$ python3 -q
>>> import numpy as np
>>> np.set_printoptions(suppress=True, linewidth=200)
>>> A2 = np.array([[0, 0, 1, 2, 2, 0, 2, 2],
...     [2, 1, 2, 1, 0, 1, 1, 2],
...     [2, 0, 0, 2, 0, 0, 0, 2],
...     [1, 0, 0, 2, 1, 1, 0, 1],
...     [2, 0, 1, 2, 2, 2, 1, 0],
...     [0, 1, 2, 0, 2, 2, 1, 0],
...     [2, 1, 2, 1, 1, 1, 1, 2],
...     [1, 0, 1, 1, 1, 2, 0, 0]])
>>> K = np.triu(A2, 1)
>>> print(K)
[[0 0 1 2 2 0 2 2]
 [0 0 2 1 0 1 1 2]
 [0 0 0 2 0 0 0 2]
 [0 0 0 0 1 1 0 1]
 [0 0 0 0 0 2 1 0]
 [0 0 0 0 0 0 1 0]
 [0 0 0 0 0 0 0 2]
 [0 0 0 0 0 0 0 0]]
>>> # triangular: eigenvalues sit on the diagonal
>>> A2 = np.array([[3, 3, 1],
...     [1, 0, 1],
...     [0, 1, 1],
...     [1, 1, 1],
...     [0, 2, 1],
...     [2, 2, 1],
...     [2, 2, 1],
...     [0, 1, 1]])
>>> print(np.linalg.matrix_rank(np.vstack([K, A2.T])))
8
>>> print(np.einsum("ij->j", K))
[0 0 3 5 3 4 5 9]
>>> print(np.vstack([K, A2.T]).shape)
(11, 8)
>>> rng = np.random.default_rng(92)
>>> lab = rng.permutation(8)
>>> print(lab)
[4 6 2 7 0 3 5 1]
>>> A2 = K[lab][:, lab]
>>> print(np.round(np.sort(np.abs(np.linalg.eigvals(A2))), 2))
[0. 0. 0. 0. 0. 0. 0. 0.]
>>> print(np.diag(A2))
[0 0 0 0 0 0 0 0]
>>> print(A2)
[[0 1 0 0 0 0 2 0]
 [0 0 0 2 0 0 0 0]
 [0 0 0 2 0 2 0 0]
 [0 0 0 0 0 0 0 0]
 [2 2 1 2 0 2 0 0]
 [1 0 0 1 0 0 1 0]
 [0 1 0 0 0 0 0 0]
 [0 1 2 2 0 1 1 0]]
>>> A = np.load("sample7.npy")
>>> print(A)
[[0 1 1 0 0 1]
 [1 0 1 0 0 0]
 [1 1 0 0 0 1]
 [0 0 0 0 0 1]
 [0 0 0 0 0 0]
 [1 0 1 1 0 0]]
>>> # rows and columns are dependent
>>> print(round(np.linalg.det(A), 2))
0.0
>>> print((np.linalg.matrix_power((A != 0) + (A.T != 0) + np.eye(6), 6) > 0).astype(int))
[[1 1 1 1 0 1]
 [1 1 1 1 0 1]
 [1 1 1 1 0 1]
 [1 1 1 1 0 1]
 [0 0 0 0 1 0]
 [1 1 1 1 0 1]]
>>> print(np.linalg.cond(A) > 100)
True
>>> left, sig, vt = np.linalg.svd(A)
>>> vecs = vt[:(sig > 1e-8).sum()]
>>> x0 = A[0] + -1 * A[2] + rng.integers(2) * np.eye(6)[2]
>>> print(x0)
[-1.  0.  1.  0.  0.  0.]
>>> print(round(np.linalg.norm(x0 - vecs.T @ vecs @ x0), 2))
0.0
>>> print(np.round(vecs.T @ vecs, 2) + 0)
[[1. 0. 0. 0. 0. 0.]
 [0. 1. 0. 0. 0. 0.]
 [0. 0. 1. 0. 0. 0.]
 [0. 0. 0. 1. 0. 0.]
 [0. 0. 0. 0. 0. 0.]
 [0. 0. 0. 0. 0. 1.]]
